>>> import numpy as np
>>> import numpy.linalg as la
>>> np.set_printoptions(precision=2, suppress=True, linewidth=200, sign=" ")
>>> def tidy(a):
...     return np.round(a, 2) + 0
... 
>>> J, _ = la.qr(np.array([[-0.1, 0.1, 1.0, -0.1],
...     [0.9, -0.9, -0.3, -0.1],
...     [0.7, 0.7, -0.2, -0.4],
...     [0.1, -0.3, 1.2, 0.0]]))
>>> print(tidy(J))
[[-0.09  0.06 -0.63 -0.77]
 [ 0.78 -0.57  0.1  -0.22]
 [ 0.61  0.78 -0.11  0.09]
 [ 0.09 -0.24 -0.76  0.6 ]]
>>> rng = np.random.default_rng(166)
>>> z = rng.permutation(4)
>>> B = J[:, z] * rng.choice([-1, 1], 4)
>>> print(tidy(B))
[[ 0.09  0.06  0.77  0.63]
 [-0.78 -0.57  0.22 -0.1 ]
 [-0.61  0.78 -0.09  0.11]
 [-0.09 -0.24 -0.6   0.76]]
>>> U, _, Vt = la.svd(J.T @ B)
>>> print(tidy(la.lstsq(J, B)[0]))
[[-1.  0.  0.  0.]
 [ 0.  1.  0.  0.]
 [ 0.  0.  0. -1.]
 [ 0.  0. -1.  0.]]
>>> B = la.inv(J)
>>> print(tidy(la.inv(B)))
[[-0.09  0.06 -0.63 -0.77]
 [ 0.78 -0.57  0.1  -0.22]
 [ 0.61  0.78 -0.11  0.09]
 [ 0.09 -0.24 -0.76  0.6 ]]
>>> print(tidy(B))
[[-0.09  0.78  0.61  0.09]
 [ 0.06 -0.57  0.78 -0.24]
 [-0.63  0.1  -0.11 -0.76]
 [-0.77 -0.22  0.09  0.6 ]]
>>> print(tidy(la.slogdet(J)[0]))
-1.0
>>> print((np.abs(B) > 1e-9).astype(int))
[[ 1  1  1  1]
 [ 1  1  1  1]
 [ 1  1  1  1]
 [ 1  1  1  1]]
>>> print(tidy(B @ B.T))
[[ 1.  0.  0.  0.]
 [ 0.  1.  0.  0.]
 [ 0.  0.  1.  0.]
 [ 0.  0.  0.  1.]]
>>> print(tidy(la.norm(B, axis=0)))
[ 1.  1.  1.  1.]
>>> print(tidy(la.pinv(B)))
[[-0.09  0.06 -0.63 -0.77]
 [ 0.78 -0.57  0.1  -0.22]
 [ 0.61  0.78 -0.11  0.09]
 [ 0.09 -0.24 -0.76  0.6 ]]
>>> Q = J.astype(float).copy()
>>> for j in range(4):
...     Q[:, j] -= Q[:, :j] @ (Q[:, :j].T @ Q[:, j])
...     Q[:, j] /= la.norm(Q[:, j])
... 
>>> print(tidy(Q))
[[-0.09  0.06 -0.63 -0.77]
 [ 0.78 -0.57  0.1  -0.22]
 [ 0.61  0.78 -0.11  0.09]
 [ 0.09 -0.24 -0.76  0.6 ]]
>>> print(tidy(np.trace(J)))
-0.17
>>> print(tidy(np.abs(la.eigvals(J)).max()))
1.0
>>> print(tidy(np.sort(np.abs(la.eigvals(J)))))
[ 1.  1.  1.  1.]
>>> print(tidy((J + J.T) / 2))
[[-0.09  0.42 -0.01 -0.34]
 [ 0.42 -0.57  0.44 -0.23]
 [-0.01  0.44 -0.11 -0.34]
 [-0.34 -0.23 -0.34  0.6 ]]
>>> print(np.allclose(J, J.T))
False
>>> print(tidy(la.det(J)))
-1.0
>>> E = np.array([[0.78, -1.89, 1.27], [-1.88, 1.09, -1.47], [-2.1, 0.93, -1.51]])
>>> hat = np.triu(np.array([[-1, 0, -1], [3, 4, 1], [-4, -1, 2]]), 1) + np.eye(3)
>>> B = hat @ E @ la.inv(hat)
>>> print(la.matrix_rank(B))
2
>>> print(tidy(np.trace(B)), tidy(np.trace(E)))
0.36 0.36
>>> print(tidy(la.det(B)))
0.0
>>> print(tidy(np.poly(B)))
[ 1.   -0.36 -1.49  0.  ]
>>> data = np.load("layer4.npy")
>>> print(data)
[[ 29   0   2]
 [  0 -15   0]
 [  0   2   6]]
>>> f = np.array([-7, 8, 6])
>>> B = data + np.outer(f, np.eye(3)[2])
>>> print(la.matrix_rank(la.inv(B) - la.inv(data), tol=1e-8))
1
>>> print(la.matrix_rank(B - data))
1
>>> B = data + rng.integers(-2, 3, (3, 2)) @ rng.integers(-2, 3, (2, 3))
>>> print(B)
[[ 27  -4   6]
 [ -1 -17   2]
 [ -2   4   4]]
>>> print(tidy(la.svd(B - data, compute_uv=False)))
[ 7.05  2.69  0.  ]
>>> print(np.abs(B - data).sum(axis=1))
[ 10   5   6]
>>> M = np.load("m.npy")
>>> print(M)
[[ 1  0  0  0  0]
 [-2  1  0  0  0]
 [ 0  0  1  0  0]
 [ 0 -1  0  1  0]
 [ 3  1  0 -1  1]]
>>> theta = np.radians(60)
>>> r_ = np.eye(5)
>>> r_[0, 0] = r_[1, 1] = np.cos(theta)
>>> r_[0, 1], r_[1, 0] = -np.sin(theta), np.sin(theta)
>>> print(tidy(r_))
[[ 0.5  -0.87  0.    0.    0.  ]
 [ 0.87  0.5   0.    0.    0.  ]
 [ 0.    0.    1.    0.    0.  ]
 [ 0.    0.    0.    1.    0.  ]
 [ 0.    0.    0.    0.    1.  ]]
>>> B = M @ r_.T
>>> print(np.allclose(M @ M.T, B @ B.T))
True
